% python3 -q
>>> import numpy as np
>>> np.set_printoptions(suppress=True, linewidth=160)
>>> def rd(a):
...     return np.round(a, 1) + 0
... 
>>> q, _ = np.linalg.qr(np.array([[-0.7, -0.1, -0.5, 0.1, 0.1, -0.4],
...     [-0.7, 0.0, 0.5, 0.7, -2.5, -0.1],
...     [-1.2, 0.9, -0.8, 1.1, -0.2, -0.5],
...     [-0.8, 0.2, 2.5, -2.0, 1.4, -1.2],
...     [0.7, 0.4, -1.7, -1.8, 0.0, 0.9],
...     [0.6, 1.2, -0.2, 0.5, 1.0, 0.1]]))
>>> K = q[:, :6]
>>> print(rd(K))
[[-0.4  0.1 -0.3 -0.2  0.3  0.8]
 [-0.4  0.   0.   0.2 -0.9  0.2]
 [-0.6 -0.5 -0.4  0.1  0.1 -0.4]
 [-0.4 -0.1  0.7 -0.5  0.1  0. ]
 [ 0.4 -0.3 -0.4 -0.7 -0.3  0. ]
 [ 0.3 -0.8  0.3  0.3  0.   0.4]]
>>> print(rd(K @ K))
[[ 0.7 -0.5  0.2  0.2 -0.3  0.2]
 [-0.2  0.   0.6  0.7  0.2 -0.2]
 [ 0.5  0.4  0.2 -0.3  0.2 -0.6]
 [ 0.  -0.4 -0.6  0.3  0.  -0.6]
 [ 0.4  0.4 -0.4  0.5  0.4  0.4]
 [ 0.  -0.5  0.1 -0.2  0.8  0.1]]
>>> print(rd(np.trace(K)))
-1.2
>>> print(rd((K + K.T) / 2))
[[-0.4 -0.1 -0.5 -0.3  0.3  0.6]
 [-0.1  0.  -0.3  0.  -0.6 -0.3]
 [-0.5 -0.3 -0.4  0.4 -0.1 -0.1]
 [-0.3  0.   0.4 -0.5 -0.3  0.1]
 [ 0.3 -0.6 -0.1 -0.3 -0.3  0. ]
 [ 0.6 -0.3 -0.1  0.1  0.   0.4]]
>>> print(np.allclose(K, K.T))
False
>>> F = np.load("run2.npy")
>>> print(F)
[[-1. -2. -2.  0. -2. -2.]
 [-2. -1. -2.  0. -2. -2.]
 [-2. -2. -1.  0. -2. -2.]
 [ 0.  0.  0. -1.  0.  0.]
 [-2. -2. -2.  0. -1. -2.]
 [-2. -2. -2.  0. -2. -1.]]
>>> print(np.flatnonzero(np.linalg.matrix_power((F != 0) + (F.T != 0) + np.eye(6), 6)[1]))
[0 1 2 4 5]
>>> print(rd(np.sort(np.linalg.eigvals(F).real)))
[-9. -1.  1.  1.  1.  1.]
>>> print((np.linalg.matrix_power((F != 0) + (F.T != 0) + np.eye(6), 6) > 0).astype(int))
[[1 1 1 0 1 1]
 [1 1 1 0 1 1]
 [1 1 1 0 1 1]
 [0 0 0 1 0 0]
 [1 1 1 0 1 1]
 [1 1 1 0 1 1]]
